% ipython --no-banner

In [1]: import numpy as np

In [2]: import numpy.linalg as la

In [3]: np.set_printoptions(suppress=True, linewidth=140)

In [4]: J = np.loadtxt("block16.csv", delimiter=",")

In [5]: print(J)
[[1.    0.    0.   ]
 [0.333 0.667 0.   ]
 [0.5   0.    0.5  ]]

In [6]: print([int(la.matrix_rank(la.matrix_power(J, p))) for p in range(1, 4)])
[3, 3, 3]

In [7]: print(np.round(J @ J, 3))
[[1.    0.    0.   ]
 [0.555 0.445 0.   ]
 [0.75  0.    0.25 ]]

In [8]: print(np.round(np.prod(np.diag(J)), 3), round(la.det(J), 3))
0.334 0.334

In [9]: M2 = np.array([[2, -1], [-1, 1], [1, 1]])

In [10]: print(np.round(M2.T @ J.T, 3))
[[ 2.    -0.001  1.5  ]
 [-1.     0.334  0.   ]]

In [11]: print(np.round(np.einsum("ik,kj->ji", J, M2), 3))
[[ 2.    -0.001  1.5  ]
 [-1.     0.334  0.   ]]

In [12]: print(np.round(J @ M2, 3))
[[ 2.    -1.   ]
 [-0.001  0.334]
 [ 1.5    0.   ]]

In [13]: vals, V = la.eig(J)

In [14]: print(vals)
[0.5   0.667 1.   ]

In [15]: W0 = np.load("test1.npy")

In [16]: print(W0)
[[3 2 3]
 [5 4 5]
 [4 3 4]]

In [17]: G = W0.T @ W0

In [18]: print((W0 @ W0.T).shape)
(3, 3)

In [19]: print(np.diag(G))
[50 29 50]

In [20]: print(la.matrix_rank(G))
2

In [21]: print(np.trace(G), (W0 ** 2).sum())
129 129

In [22]: print(np.round(la.eigvalsh(G)[::-1], 3) + 0)
[128.907   0.093   0.   ]

In [23]: print(np.allclose(G, G.T))
True

In [24]: print(G)
[[50 38 50]
 [38 29 38]
 [50 38 50]]

In [25]: print(np.round(la.svd(W0, compute_uv=False) ** 2, 3) + 0)
[128.907   0.093   0.   ]

In [26]: feats = np.tanh(np.array([[-0.1],
    ...:     [-1.0],
    ...:     [-1.5],
    ...:     [-0.1],
    ...:     [-0.2],
    ...:     [-0.3],
    ...:     [-0.9],
    ...:     [-0.3],
    ...:     [1.7],
    ...:     [0.6],
    ...:     [-0.3],
    ...:     [1.3],
    ...:     [0.2],
    ...:     [-0.6],
    ...:     [1.2],
    ...:     [-1.1],
    ...:     [-0.2],
    ...:     [0.3],
    ...:     [-0.3],
    ...:     [0.0],
    ...:     [0.3],
    ...:     [-0.1],
    ...:     [-1.3],
    ...:     [1.5],
    ...:     [-1.1],
    ...:     [-0.9]]) @ np.array([[-0.8, 2.2, -0.3]]))

In [27]: print(feats.round(3))
[[ 0.08  -0.217  0.03 ]
 [ 0.664 -0.976  0.291]
 [ 0.834 -0.997  0.422]
 [ 0.08  -0.217  0.03 ]
 [ 0.159 -0.414  0.06 ]
 [ 0.235 -0.578  0.09 ]
 [ 0.617 -0.963  0.264]
 [ 0.235 -0.578  0.09 ]
 [-0.876  0.999 -0.47 ]
 [-0.446  0.867 -0.178]
 [ 0.235 -0.578  0.09 ]
 [-0.778  0.993 -0.371]
 [-0.159  0.414 -0.06 ]
 [ 0.446 -0.867  0.178]
 [-0.744  0.99  -0.345]
 [ 0.706 -0.984  0.319]
 [ 0.159 -0.414  0.06 ]
 [-0.235  0.578 -0.09 ]
 [ 0.235 -0.578  0.09 ]
 [ 0.     0.     0.   ]
 [-0.235  0.578 -0.09 ]
 [ 0.08  -0.217  0.03 ]
 [ 0.778 -0.993  0.371]
 [-0.834  0.997 -0.422]
 [ 0.706 -0.984  0.319]
 [ 0.617 -0.963  0.264]]

In [28]: U, sv, VT = la.svd(feats)

In [29]: print(sv.round(3))
[4.794 0.576 0.047]

In [30]: M2 = U[:, :2] @ np.diag(sv[:2]) @ VT[:2]

In [31]: print(la.matrix_rank(M2))
2

In [32]: print(la.matrix_rank(feats, rtol=0.05))
2

In [33]: dist = la.norm(feats[:, None] - feats[None], axis=-1)

In [34]: print(dist[23].round(6).argsort(kind="stable")[:4])
[23  8 11 14]

In [35]: print(np.unravel_index(dist.round(6).argmax(), dist.shape))
(np.int64(2), np.int64(8))

In [36]: print(dist.shape)
(26, 26)

In [37]: A = np.load("dump.npy")

In [38]: print(A)
[[ 1 -1 -1]
 [-2  0 -4]
 [-4 -3 -6]
 [-3  0 -9]
 [-2  0 -6]
 [-1 -1 -3]
 [ 1  2 -3]
 [ 2  5 -1]
 [ 0  5 -1]
 [-2  3  2]
 [-1  4 -1]
 [ 2  7 -2]
 [ 5  6 -5]
 [ 2  8 -7]
 [ 0  8 -6]
 [-1  5 -3]
 [-3  4 -6]
 [-1  7 -5]]

In [39]: M2 = np.c_[A[:, :2] @ np.array([[-1, 0], [-1, -2]]), np.array([0, 0, 0, 0, 0, 3, 0, 0, 1, 3, 1, 3, 2, 2, 3, 1, 1, 0])]

In [40]: print(M2)
[[  0   2   0]
 [  2   0   0]
 [  7   6   0]
 [  3   0   0]
 [  2   0   0]
 [  2   2   3]
 [ -3  -4   0]
 [ -7 -10   0]
 [ -5 -10   1]
 [ -1  -6   3]
 [ -3  -8   1]
 [ -9 -14   3]
 [-11 -12   2]
 [-10 -16   2]
 [ -8 -16   3]
 [ -4 -10   1]
 [ -1  -8   1]
 [ -6 -14   0]]

In [41]: print(np.round(la.norm(M2 - A @ la.lstsq(A, M2)[0], axis=0), 3) + 0)
[0.    0.    4.849]

In [42]: print(la.matrix_rank(M2))
3

In [43]: print(np.round(la.norm(la.qr(A)[0].T @ M2, axis=0) ** 2 / ((M2 ** 2).sum(axis=0) + 1e-12), 3))
[1.   1.   0.51]

In [44]: print(np.trace(W0))
11

In [45]: print(W0 @ W0)
[[31 23 31]
 [55 41 55]
 [43 32 43]]

In [46]: print(round(la.det(W0), 3))
0.0

In [47]: print(np.allclose(W0, W0.T))
False

In [48]: print((W0 - W0.T) / 2)
[[ 0.  -1.5 -0.5]
 [ 1.5  0.   1. ]
 [ 0.5 -1.   0. ]]

In [49]: Xc = A - A.mean(axis=0)

In [50]: V = la.svd(Xc)[2][:2]

In [51]: M2 = Xc - Xc @ V.T @ V

In [52]: print(np.round(M2.std(axis=0), 3))
[1.43  0.671 0.334]

In [53]: print(np.round(np.cov(Xc @ V.T, rowvar=False), 3) + 0)
[[13.962  0.   ]
 [ 0.     7.719]]

In [54]: x = np.array([1, 1, 2])

In [55]: y = A @ x

In [56]: print(np.round(la.pinv(A) @ A, 3) + 0)
[[1. 0. 0.]
 [0. 1. 0.]
 [0. 0. 1.]]

In [57]: print(np.round(la.lstsq(A, y)[0], 3))
[1. 1. 2.]

In [58]: print(y)
[ -2 -10 -19 -21 -14  -8  -3   5   3   5   1   5   1  -4  -4  -2 -11  -4]

In [59]: rng = np.random.default_rng(910102)

In [60]: y = y + 0.1 * rng.normal(size=18)

In [61]: print(y.round(3))
[ -2.028  -9.998 -18.819 -20.861 -14.16   -7.923  -2.804   5.077   3.134   4.878   0.754   5.036   1.004  -3.996  -3.951  -1.968 -11.1
  -3.926]

In [62]: coef, *_ = la.lstsq(A, y)

In [63]: print([round(float(la.norm(la.solve(A.T @ A + lam * np.eye(3), A.T @ y))), 2) for lam in (0, 1, 10, 100)])
[2.44, 2.43, 2.34, 1.69]

In [64]: print(np.round(A.T @ (y - A @ coef), 3) + 0)
[0. 0. 0.]

In [65]: Z = A[[7, 10]].astype(float)

In [66]: for _ in range(6):
    ...:     z = la.norm(A[:, None] - Z, axis=-1).argmin(axis=1)
    ...:     Z = np.array([A[z == j].mean(axis=0) for j in range(2)])
    ...: 

In [67]: print(z)
[1 1 1 1 1 1 1 0 0 1 0 0 0 0 0 0 1 0]

In [68]: print(np.bincount(z))
[9 9]

In [69]: print(Z.round(3))
[[ 0.889  6.111 -3.444]
 [-1.667  0.444 -4.   ]]

In [70]: print(np.abs(Z[1] - Z[0]).argmax())
1

In [71]: X = np.load("mat.npy")

In [72]: print(X)
[[ 1 -1 -1  1  1 -1 -1  1]
 [ 1  1 -1 -1  1  1 -1 -1]
 [ 1 -1  1 -1 -1  1 -1  1]
 [ 1 -1  1 -1  1 -1  1 -1]]

In [73]: M2 = np.array([[2, 2, 3],
    ...:     [5, 5, 0],
    ...:     [2, 5, 3],
    ...:     [1, 5, 1],
    ...:     [0, 0, 1],
    ...:     [3, 1, 1],
    ...:     [5, 4, 5],
    ...:     [3, 0, 1]])

In [74]: print(la.matrix_rank(X @ M2))
3

In [75]: print(la.matrix_rank(np.vstack([X, M2.T])))
7

In [76]: print(np.vstack([X, M2.T]).shape)
(7, 8)

In [77]: print(np.einsum("ik,kj->ji", X, M2))
[[-9 -1 -1 -3]
 [-8 -6 -6  0]
 [-3 -5  1  9]]

In [78]: print(np.einsum("ik,kj->ij", X, M2))
[[-9 -8 -3]
 [-1 -6 -5]
 [-1 -6  1]
 [-3  0  9]]

In [79]: print(np.einsum("ij->j", X))
[ 4 -2  0 -2  2  0 -2  0]

In [80]: print(X @ M2)
[[-9 -8 -3]
 [-1 -6 -5]
 [-1 -6  1]
 [-3  0  9]]

In [81]: x = np.array([7, 2, 1, 9, 8, 9, 8, 4])

In [82]: print(np.sign((X @ x).round(6)))
[ 1  1 -1  0]

In [83]: print(X @ np.eye(8)[5])
[-1.  1.  1. -1.]

In [84]: M2 = X + rng.integers(-2, 3, (4, 1)) @ rng.integers(-2, 3, (1, 8))

In [85]: print(M2)
[[-1  1 -3  3 -1  0  1 -1]
 [ 1  1 -1 -1  1  1 -1 -1]
 [ 1 -1  1 -1 -1  1 -1  1]
 [-3  3 -3  3 -3  1  5 -5]]

In [86]: print(la.matrix_rank(M2 - X, tol=1e-8))
1

In [87]: print(round(float(la.norm(M2) ** 2 / la.norm(M2, 2) ** 2), 3))
1.171

In [88]: print(np.round(la.norm(M2, axis=0), 3))
[3.464 3.464 4.472 4.472 3.464 1.732 5.292 5.292]

In [89]: print(la.norm(M2, axis=1).argmax())
3

In [90]: print(round(float(la.norm(M2, 1)), 3), np.round(la.norm(M2, np.inf), 3))
8.0 26.0

In [91]: print(round(float(la.norm(M2, 2)), 3))
10.737

In [92]: U, sv, VT = la.svd(X, full_matrices=False)

In [93]: print(sv.round(3))
[2.828 2.828 2.828 2.828]

In [94]: print(np.round(U.T @ X @ VT.T, 3) + 0)
[[2.828 0.    0.    0.   ]
 [0.    2.828 0.    0.   ]
 [0.    0.    2.828 0.   ]
 [0.    0.    0.    2.828]]

In [95]: print(np.round(sv / sv[0], 3))
[1. 1. 1. 1.]

In [96]: print(np.allclose(U * sv @ VT, X))
True

In [97]: t = np.sort(rng.uniform(-2, 2, 24))

In [98]: M = np.c_[t, t ** 2, t ** 3] @ np.array([[2, 0, -1], [-2, -2, 1], [1, -1, -1]])

In [99]: print(M.round(3))
[[-17.14   -0.475  11.805]
 [-13.738  -0.904   9.238]
 [-13.309  -0.946   8.918]
 [-13.298  -0.947   8.91 ]
 [-12.754  -0.996   8.506]
 [-11.746  -1.073   7.762]
 [ -4.632  -0.957   2.756]
 [ -3.73   -0.826   2.168]
 [ -2.501  -0.589   1.396]
 [ -2.148  -0.507   1.183]
 [ -1.243  -0.272   0.657]
 [ -0.407  -0.054   0.206]
 [  0.084  -0.004  -0.042]
 [  0.715  -1.037  -0.481]
 [  0.721  -1.07   -0.49 ]
 [  0.729  -1.119  -0.502]
 [  0.977  -2.835  -0.953]
 [  1.018  -3.127  -1.037]
 [  1.204  -4.338  -1.402]
 [  1.223  -4.46   -1.441]
 [  1.717  -7.127  -2.35 ]
 [  2.664 -11.211  -3.934]
 [  3.353 -13.775  -5.017]
 [  3.537 -14.424  -5.3  ]]

In [100]: Xc = (M - M.mean(axis=0)) / M.std(axis=0)

In [101]: print(np.round(Xc.std(axis=0), 3))
[1. 1. 1.]

In [102]: coef = la.lstsq(np.delete(Xc, 2, axis=1), Xc[:, 2])[0]

In [103]: print(np.round(1 - np.var(Xc[:, 2] - np.delete(Xc, 2, axis=1) @ coef), 3))
0.999

In [104]: print(np.round(np.abs(la.svd(M)[2][-1]), 3))
[0.557 0.153 0.816]

In [105]: print(np.argsort(-la.norm(M, axis=0).round(6), kind="stable")[:3])
[0 1 2]

In [106]: print([round(float(x), 3) for x in la.svd(M, compute_uv=False)[:3]])
[42.955, 25.192, 0.669]

In [107]: Xc = M - M.mean(axis=0)

In [108]: V = la.svd(Xc)[2][:2]

In [109]: M2 = Xc - Xc @ V.T @ V

In [110]: print(np.round(np.cov(Xc @ V.T, rowvar=False), 3) + 0)
[[71.929  0.   ]
 [ 0.    12.014]]

In [111]: M2 = np.c_[M[:, :1] @ np.array([[-3]]), np.array([1, 0, -2, 1, 1, -2, 2, 1, 0, 2, 0, -1, -2, 1, 0, 2, -2, 1, -1, -1, 2, 2, 1, -2])]

In [112]: print(M2.round(3))
[[ 51.42    1.   ]
 [ 41.214   0.   ]
 [ 39.926  -2.   ]
 [ 39.894   1.   ]
 [ 38.262   1.   ]
 [ 35.237  -2.   ]
 [ 13.897   2.   ]
 [ 11.191   1.   ]
 [  7.502   0.   ]
 [  6.445   2.   ]
 [  3.73    0.   ]
 [  1.221  -1.   ]
 [ -0.252  -2.   ]
 [ -2.145   1.   ]
 [ -2.163   0.   ]
 [ -2.188   2.   ]
 [ -2.93   -2.   ]
 [ -3.055   1.   ]
 [ -3.611  -1.   ]
 [ -3.67   -1.   ]
 [ -5.152   2.   ]
 [ -7.992   2.   ]
 [-10.059   1.   ]
 [-10.612  -2.   ]]

In [113]: print(np.round(la.lstsq(M, M2[:, 0])[0], 3) + 0)
[-3.  0.  0.]

In [114]: x = np.array([9, 3, 0])

In [115]: y = M @ x

In [116]: print(np.round(la.pinv(M) @ M, 3) + 0)
[[1. 0. 0.]
 [0. 1. 0.]
 [0. 0. 1.]]

In [117]: y = y + 0.1 * rng.normal(size=24)

In [118]: print(y.round(3))
[-155.706 -126.235 -122.615 -122.505 -117.903 -108.726  -44.404  -36.165  -24.239  -20.892  -11.877   -3.813    0.636    3.319    3.194
    3.044    0.228   -0.325   -2.085   -2.372   -5.986   -9.766  -11.21   -11.286]

In [119]: coef, *_ = la.lstsq(M, y)

In [120]: print(np.round(M.T @ (y - M @ coef), 3) + 0)
[0. 0. 0.]

In [121]: K = np.loadtxt("out17.csv", delimiter=",")

In [122]: print(K)
[[ 0.384  3.309  2.384]
 [ 1.961  2.851  3.961]
 [ 4.332  6.268  6.332]
 [ 2.941  7.951  4.941]
 [ 1.096  2.625  3.096]
 [ 2.261  3.906  4.261]
 [ 0.797  3.593  2.797]
 [-3.335 -2.025 -1.335]
 [-0.799  0.556  1.201]
 [ 1.277  3.079  3.277]
 [-0.538  1.028  1.462]
 [ 2.88   4.538  4.88 ]]

In [123]: q, r_ = la.qr(K)

In [124]: print(np.round(q.T @ q, 3) + 0)
[[1. 0. 0.]
 [0. 1. 0.]
 [0. 0. 1.]]

In [125]: print(np.trace(q @ q.T))
3.0

In [126]: print(np.round(np.abs(np.diag(r_)), 3))
[7.767 6.592 3.188]

In [127]: print(np.allclose(r_.T @ r_, K.T @ K))
True

In [128]: print(np.round(q @ r_, 3))
[[ 0.384  3.309  2.384]
 [ 1.961  2.851  3.961]
 [ 4.332  6.268  6.332]
 [ 2.941  7.951  4.941]
 [ 1.096  2.625  3.096]
 [ 2.261  3.906  4.261]
 [ 0.797  3.593  2.797]
 [-3.335 -2.025 -1.335]
 [-0.799  0.556  1.201]
 [ 1.277  3.079  3.277]
 [-0.538  1.028  1.462]
 [ 2.88   4.538  4.88 ]]

In [129]: Xc = K - K.mean(axis=0)

In [130]: V = la.svd(Xc)[2][:1]

In [131]: M2 = Xc - Xc @ V.T @ V

In [132]: print(np.round((Xc @ V.T).std(axis=0), 3))
[3.631]

In [133]: print(np.round(np.diag(V.T @ V), 3))
[0.279 0.442 0.279]

In [134]: print(np.round(M2.std(axis=0), 3))
[0.36  0.571 0.36 ]

In [135]: print(la.norm(M2, axis=1).round(6).argmax())
3

In [136]: print(np.round(np.cov(Xc @ V.T, rowvar=False), 3))
14.384
